% ipython --no-banner

In [1]: import numpy as np

In [2]: from numpy import linalg as LA

In [3]: np.set_printoptions(suppress=True, linewidth=100)

In [4]: arr = np.load("mat.npy")

In [5]: arr
Out[5]: 
array([[  6,   4,   0,   2,  10, -10,   6, -10],
       [  3,   2,   0,   1,   5,  -5,   3,  -5],
       [  0,   0,   0,   0,   0,   0,   0,   0],
       [  3,   2,   0,   1,   5,  -5,   3,  -5],
       [ -3,  -2,   0,  -1,  -5,   5,  -3,   5],
       [ -9,  -6,   0,  -3, -15,  15,  -9,  15],
       [  3,   2,   0,   1,   5,  -5,   3,  -5]])

In [6]: Y = np.array([[3, -3],
   ...:     [3, 2],
   ...:     [-5, 0],
   ...:     [-1, -4],
   ...:     [-2, 2],
   ...:     [-1, -3],
   ...:     [1, 4],
   ...:     [2, -1]])

In [7]: np.vstack([arr, Y.T]).shape
Out[7]: (9, 8)

In [8]: LA.matrix_rank(arr @ Y)
Out[8]: np.int64(1)

In [9]: np.einsum("ik,kj->ji", arr, Y)
Out[9]: 
array([[  4,   2,   0,   2,  -2,  -6,   2],
       [ 66,  33,   0,  33, -33, -99,  33]])

In [10]: np.einsum("ik,kj->ij", arr, Y)
Out[10]: 
array([[  4,  66],
       [  2,  33],
       [  0,   0],
       [  2,  33],
       [ -2, -33],
       [ -6, -99],
       [  2,  33]])

In [11]: arr @ Y
Out[11]: 
array([[  4,  66],
       [  2,  33],
       [  0,   0],
       [  2,  33],
       [ -2, -33],
       [ -6, -99],
       [  2,  33]])

In [12]: np.einsum("ij->j", arr)
Out[12]: array([ 3,  2,  0,  1,  5, -5,  3, -5])

In [13]: rk = LA.matrix_rank(arr)

In [14]: rk
Out[14]: np.int64(1)

In [15]: N = LA.svd(arr)[2][rk:].T

In [16]: [int(LA.matrix_rank(arr[:, :j + 1])) for j in range(8)]
Out[16]: [1, 1, 1, 1, 1, 1, 1, 1]

In [17]: N.shape
Out[17]: (8, 7)

In [18]: LA.matrix_rank(arr.T @ arr), LA.matrix_rank(arr @ arr.T)
Out[18]: (np.int64(1), np.int64(1))

In [19]: [int(LA.matrix_rank(arr[:i])) for i in range(1, len(arr) + 1)]
Out[19]: [1, 1, 1, 1, 1, 1, 1]

In [20]: np.round(N @ N.T, 2) + 0
Out[20]: 
array([[ 0.91, -0.06,  0.  , -0.03, -0.15,  0.15, -0.09,  0.15],
       [-0.06,  0.96,  0.  , -0.02, -0.1 ,  0.1 , -0.06,  0.1 ],
       [ 0.  ,  0.  ,  1.  ,  0.  ,  0.  ,  0.  ,  0.  ,  0.  ],
       [-0.03, -0.02,  0.  ,  0.99, -0.05,  0.05, -0.03,  0.05],
       [-0.15, -0.1 ,  0.  , -0.05,  0.74,  0.26, -0.15,  0.26],
       [ 0.15,  0.1 ,  0.  ,  0.05,  0.26,  0.74,  0.15, -0.26],
       [-0.09, -0.06,  0.  , -0.03, -0.15,  0.15,  0.91,  0.15],
       [ 0.15,  0.1 ,  0.  ,  0.05,  0.26, -0.26,  0.15,  0.74]])

In [21]: Uu, sigma, Vh = LA.svd(arr)

In [22]: sigma.round(2) + 0
Out[22]: array([40.82,  0.  ,  0.  ,  0.  ,  0.  ,  0.  ,  0.  ])

In [23]: Y = Uu[:, :1] @ np.diag(sigma[:1]) @ Vh[:1]

In [24]: LA.matrix_rank(arr, rtol=0.05)
Out[24]: np.int64(1)

In [25]: np.round(LA.norm(arr - Y, 2), 2), round(sigma[1], 2)
Out[25]: (np.float64(0.0), np.float64(0.0))

In [26]: round(float(np.abs(arr - Y).max()), 2)
Out[26]: 0.0

In [27]: round(float(LA.norm(arr - Y) / LA.norm(arr)), 2)
Out[27]: 0.0

In [28]: LA.matrix_rank(Y)
Out[28]: np.int64(1)

In [29]: Y = arr[0, 0] * arr[1:] - np.outer(arr[1:, 0], arr[0])

In [30]: Y
Out[30]: 
array([[0, 0, 0, 0, 0, 0, 0, 0],
       [0, 0, 0, 0, 0, 0, 0, 0],
       [0, 0, 0, 0, 0, 0, 0, 0],
       [0, 0, 0, 0, 0, 0, 0, 0],
       [0, 0, 0, 0, 0, 0, 0, 0],
       [0, 0, 0, 0, 0, 0, 0, 0]])

In [31]: np.flatnonzero(~Y.round(6).any(axis=1))
Out[31]: array([0, 1, 2, 3, 4, 5])

In [32]: T = np.stack([arr, 2 * arr, arr[::-1]])

In [33]: np.round(LA.norm(T, axis=(1, 2)), 2)
Out[33]: array([40.82, 81.63, 40.82])

In [34]: LA.matrix_rank(T.reshape(3, -1))
Out[34]: np.int64(2)

In [35]: np.einsum("bij,cij->bc", T, T)
Out[35]: 
array([[1666, 3332,  -98],
       [3332, 6664, -196],
       [ -98, -196, 1666]])

In [36]: T.shape
Out[36]: (3, 7, 8)

In [37]: W0 = np.load("a.npy")

In [38]: W0
Out[38]: 
array([[  2.82,   6.81,   0.36,  -2.61,   1.55],
       [  2.68,  -2.38,  -1.25,   5.23,  -1.76],
       [  5.51,   0.62,   0.56,  -4.16,   0.91],
       [ -0.59,  -1.88,  -1.39,   1.13,   2.04],
       [ -4.81,   1.79,   7.61,  -3.06,  -0.92],
       [ -0.07,  -4.29,  -7.07,   2.37,  -0.14],
       [-16.7 ,  -2.18,  -3.97,   2.56,   1.82],
       [-10.91,   2.7 ,  -2.86,  -6.8 ,   0.91],
       [  4.28,   4.07,  -3.01,   3.42,   3.01],
       [  2.02,   2.04,   4.25,   0.43,   2.53],
       [  9.87,  -0.94,  -6.48,  -3.43,   2.25],
       [  2.29,  -1.98,  -0.13,   4.8 ,  -1.4 ],
       [ -1.96,  -4.23,  -0.72,  -0.1 ,   2.4 ],
       [  3.5 ,   5.67,   2.03,   1.24,   1.96],
       [  8.05,  10.24,  -2.95,  -0.18,  -4.55],
       [ -4.65,   6.84,  -1.72,   4.94,   5.37],
       [ -4.29,  -4.31,  -3.96,  -2.74,  -2.13],
       [ -2.51,   2.36,   5.34,   4.16,   7.2 ],
       [ -2.08,  -1.13,   0.01,  -0.85,  -7.71],
       [  0.28,  -7.31,  -2.82,  -1.  ,   0.4 ],
       [ -1.38,   5.69,  -2.55,  -1.94,  -0.18],
       [ -3.29,  -3.44,   2.41,   0.36,   1.16],
       [ -1.74,   4.22,  -0.14,   2.02,  -0.08]])

In [39]: x = np.array([1, 3, 2, 0, 2])

In [40]: y = W0 @ x

In [41]: np.round(LA.lstsq(W0, y)[0], 2) + 0
Out[41]: array([1., 3., 2., 0., 2.])

In [42]: np.round(LA.solve(W0.T @ W0, W0.T @ y), 2) + 0
Out[42]: array([1., 3., 2., 0., 2.])

In [43]: np.round(LA.pinv(W0) @ W0, 2) + 0
Out[43]: 
array([[1., 0., 0., 0., 0.],
       [0., 1., 0., 0., 0.],
       [0., 0., 1., 0., 0.],
       [0., 0., 0., 1., 0.],
       [0., 0., 0., 0., 1.]])

In [44]: rng = np.random.default_rng(85)

In [45]: y = y + 0.02 * rng.normal(size=23)

In [46]: y.round(2)
Out[46]: 
array([ 27.1 , -10.5 ,  10.29,  -4.95,  13.94, -27.35, -27.53,  -6.7 ,  16.47,  21.69,  -1.41,
        -6.72, -11.31,  28.53,  23.76,  23.14, -29.42,  29.63, -20.91, -26.49,  10.25,  -6.5 ,
        10.48])

In [47]: beta, *_ = LA.lstsq(W0, y)

In [48]: beta.round()
Out[48]: array([ 1.,  3.,  2., -0.,  2.])

In [49]: [round(float(LA.norm(LA.solve(W0.T @ W0 + lam * np.eye(5), W0.T @ y))), 2) for lam in (0, 1, 10, 100)]
Out[49]: [4.24, 4.23, 4.14, 3.46]

In [50]: np.round(W0.T @ (y - W0 @ beta), 2) + 0
Out[50]: array([0., 0., 0., 0., 0.])

In [51]: Ac = W0 - W0.mean(axis=1)
Traceback (most recent call last):
  Cell In[51], line 1
    Ac = W0 - W0.mean(axis=1)
ValueError: operands could not be broadcast together with shapes (23,5) (23,) 


In [52]: Ac = W0 - W0.mean(axis=0)

In [53]: Uu, sigma, Vh = LA.svd(Ac, full_matrices=False)

In [54]: np.round(Vh[0] * np.sign(Vh[0, np.abs(Vh[0]).argmax()]), 2) + 0
Out[54]: array([ 0.94,  0.34,  0.  ,  0.  , -0.05])

In [55]: np.abs(Uu[:, 0]).argmax()
Out[55]: np.int64(6)

In [56]: sigma.round(2)
Out[56]: array([27.89, 21.12, 16.51, 15.01, 12.41])

In [57]: np.round(np.abs(Vh[-1]), 2)
Out[57]: array([0.08, 0.1 , 0.13, 0.57, 0.8 ])

In [58]: np.round(sigma ** 2 / (sigma ** 2).sum(), 2)
Out[58]: array([0.41, 0.24, 0.15, 0.12, 0.08])

In [59]: round((sigma ** 2).sum() ** 2 / (sigma ** 4).sum(), 2)
Out[59]: np.float64(3.69)

In [60]: LA.matrix_rank(Ac)
Out[60]: np.int64(5)

In [61]: np.searchsorted(np.cumsum(sigma ** 2) / (sigma ** 2).sum(), 0.9) + 1
Out[61]: np.int64(4)

In [62]: (np.sign(Uu[:, 0]) == np.sign(Uu[0, 0])).astype(int)
Out[62]: array([1, 1, 1, 0, 0, 0, 0, 0, 1, 1, 1, 1, 0, 1, 1, 0, 0, 0, 0, 0, 1, 0, 1])

In [63]: P = W0 @ LA.solve(W0.T @ W0, W0.T)

In [64]: np.round(LA.eigvalsh(P), 2) + 0
Out[64]: array([0., 0., 0., 0., 0., 0., 0., 0., 0., 0., 0., 0., 0., 0., 0., 0., 0., 0., 1., 1., 1., 1., 1.])

In [65]: np.allclose(P @ P, P)
Out[65]: True

In [66]: LA.matrix_rank(np.eye(23) - P)
Out[66]: np.int64(18)

In [67]: np.round(np.diag(P), 2)
Out[67]: 
array([0.15, 0.18, 0.15, 0.04, 0.29, 0.22, 0.48, 0.46, 0.17, 0.1 , 0.43, 0.14, 0.08, 0.1 , 0.45,
       0.35, 0.14, 0.34, 0.31, 0.15, 0.14, 0.07, 0.08])

In [68]: round(np.trace(P), 2)
Out[68]: np.float64(5.0)

In [69]: F = np.load("sample12.npy")

In [70]: F
Out[70]: 
array([[0, 0, 0, 1, 0],
       [0, 0, 0, 0, 1],
       [0, 0, 0, 0, 1],
       [1, 0, 0, 0, 0],
       [0, 1, 1, 0, 0]])

In [71]: np.all(LA.eigvalsh(F) > 0)
Out[71]: np.False_

In [72]: F @ F
Out[72]: 
array([[1, 0, 0, 0, 0],
       [0, 1, 1, 0, 0],
       [0, 1, 1, 0, 0],
       [0, 0, 0, 1, 0],
       [0, 0, 0, 0, 2]])

In [73]: np.round(LA.det(F), 2)
Out[73]: np.float64(0.0)

In [74]: P = np.triu(np.array([[-3, -3, 0, -2, 0],
    ...:     [0, 2, 3, -3, 3],
    ...:     [1, 3, 2, -3, -2],
    ...:     [-1, 2, -3, -3, 1],
    ...:     [2, -2, -1, -2, 1]]), 1) + np.eye(5)

In [75]: Y = P @ F @ LA.inv(P)

In [76]: P @ F - F @ P
Out[76]: 
array([[-2.,  0.,  0.,  0., -4.],
       [-3.,  3.,  3.,  0.,  3.],
       [-3., -2., -2.,  0.,  0.],
       [ 0.,  4.,  1.,  2.,  0.],
       [ 0.,  0., -3.,  6., -1.]])

In [77]: round(float(LA.det(Y)), 2)
Out[77]: 0.0

In [78]: M = np.load("test9.npy")

In [79]: M
Out[79]: 
array([[22,  4,  3,  6],
       [ 4, 19,  6, 17],
       [ 3,  6, 27, 18],
       [ 6, 17, 18, 37]])

In [80]: vals, V = LA.eigvalsh(M)
Traceback (most recent call last):
  Cell In[80], line 1
    vals, V = LA.eigvalsh(M)
ValueError: too many values to unpack (expected 2)


In [81]: vals, V = LA.eigh(M)

In [82]: np.round(vals.sum(), 2), np.trace(M)
Out[82]: (np.float64(105.0), np.int64(105))

In [83]: np.round(LA.svd(M, compute_uv=False), 2)
Out[83]: array([59.88, 20.9 , 17.  ,  7.23])

In [84]: np.round(np.abs(V[:, -1]), 2)
Out[84]: array([0.2 , 0.4 , 0.5 , 0.74])

In [85]: np.round(LA.eigvalsh(M @ M), 2)
Out[85]: array([  52.25,  288.85,  436.84, 3585.06])

In [86]: np.round(V @ np.diag(vals) @ V.T, 2)
Out[86]: 
array([[22.,  4.,  3.,  6.],
       [ 4., 19.,  6., 17.],
       [ 3.,  6., 27., 18.],
       [ 6., 17., 18., 37.]])

In [87]: def softmax(z):
    ...:     e = np.exp(z - z.max(axis=-1, keepdims=True))
    ...:     return e / e.sum(axis=-1, keepdims=True)
    ...: 

In [88]: np.round(softmax(M).sum(axis=1), 2)
Out[88]: array([1., 1., 1., 1.])

In [89]: np.round(softmax(10 * M[0]), 2) + 0
Out[89]: array([1., 0., 0., 0.])

In [90]: np.round(softmax(M[0] + -2), 2) + 0
Out[90]: array([1., 0., 0., 0.])

In [91]: S = M @ M.T / np.sqrt(4)

In [92]: np.round(softmax(S + np.triu(np.full(S.shape, -np.inf), 1)), 2) + 0
Out[92]: 
array([[1., 0., 0., 0.],
       [0., 1., 0., 0.],
       [0., 0., 1., 0.],
       [0., 0., 0., 1.]])

In [93]: softmax(S).round(6).argmax(axis=1)
Out[93]: array([0, 3, 3, 3])

In [94]: np.round(softmax(S)[0] @ M, 2)
Out[94]: array([22.,  4.,  3.,  6.])

In [95]: np.round(softmax(S), 2) + 0
Out[95]: 
array([[1., 0., 0., 0.],
       [0., 0., 0., 1.],
       [0., 0., 0., 1.],
       [0., 0., 0., 1.]])
